$ python3 -q
>>> import numpy as np
>>> import numpy.linalg as la
>>> np.set_printoptions(suppress=True, linewidth=120)
>>> def rd(a):
...     return np.round(a, 4) + 0
... 
>>> K = np.load("block15.npy")
>>> K
array([[1, 0, 0, 0, 0, 0],
       [0, 0, 0, 0, 0, 0],
       [2, 2, 0, 0, 0, 0],
       [0, 0, 1, 0, 0, 0],
       [0, 0, 0, 0, 0, 0],
       [0, 0, 2, 2, 0, 0],
       [0, 0, 0, 0, 1, 0],
       [0, 0, 0, 0, 0, 0],
       [0, 0, 0, 0, 2, 2]])
>>> other = np.c_[K[:, :2] @ np.array([[5, 3], [2, -2]]), np.array([5, 0, 2, 2, 3, 3, 5, 5, 4])]
>>> other
array([[ 5,  3,  5],
       [ 0,  0,  0],
       [14,  2,  2],
       [ 0,  0,  2],
       [ 0,  0,  3],
       [ 0,  0,  3],
       [ 0,  0,  5],
       [ 0,  0,  5],
       [ 0,  0,  4]])
>>> la.matrix_rank(np.c_[K, other])
np.int64(7)
>>> rd(la.norm(la.qr(K)[0].T @ other, axis=0) ** 2 / ((other ** 2).sum(axis=0) + 1e-12))
array([1.    , 1.    , 0.7094])
>>> E = np.load("test11.npy")
>>> E
array([[ 0, -6, -4,  4,  4,  3],
       [ 0,  0, -6,  5, -4, -5],
       [ 0,  0,  0, -2,  7,  9],
       [ 0,  0,  0,  0,  3,  4],
       [ 0,  0,  0,  0,  0,  5],
       [ 0,  0,  0,  0,  0,  0]])
>>> [int(la.matrix_rank(la.matrix_power(E, p))) for p in range(1, 7)]
[5, 4, 3, 2, 1, 0]
>>> la.matrix_rank(E - E[0, 0] * np.eye(6))
np.int64(5)
>>> np.allclose(E, E.T)
False
>>> E @ E
array([[  0,   0,  36, -22,   8,  30],
       [  0,   0,   0,  12, -27, -54],
       [  0,   0,   0,   0,  -6,  27],
       [  0,   0,   0,   0,   0,  15],
       [  0,   0,   0,   0,   0,   0],
       [  0,   0,   0,   0,   0,   0]])
>>> assert E == E.T
Traceback (most recent call last):
  File "<python-input-16>", line 1, in <module>
    assert E == E.T
           ^^^^^^^^
ValueError: The truth value of an array with more than one element is ambiguous. Use a.any() or a.all()
>>> (E - E.T) / 2
array([[ 0. , -3. , -2. ,  2. ,  2. ,  1.5],
       [ 3. ,  0. , -3. ,  2.5, -2. , -2.5],
       [ 2. ,  3. ,  0. , -1. ,  3.5,  4.5],
       [-2. , -2.5,  1. ,  0. ,  1.5,  2. ],
       [-2. ,  2. , -3.5, -1.5,  0. ,  2.5],
       [-1.5,  2.5, -4.5, -2. , -2.5,  0. ]])
>>> la.matrix_power(E, 4)
array([[   0,    0,    0,    0, -216,  642],
       [   0,    0,    0,    0,    0,  180],
       [   0,    0,    0,    0,    0,    0],
       [   0,    0,    0,    0,    0,    0],
       [   0,    0,    0,    0,    0,    0],
       [   0,    0,    0,    0,    0,    0]])
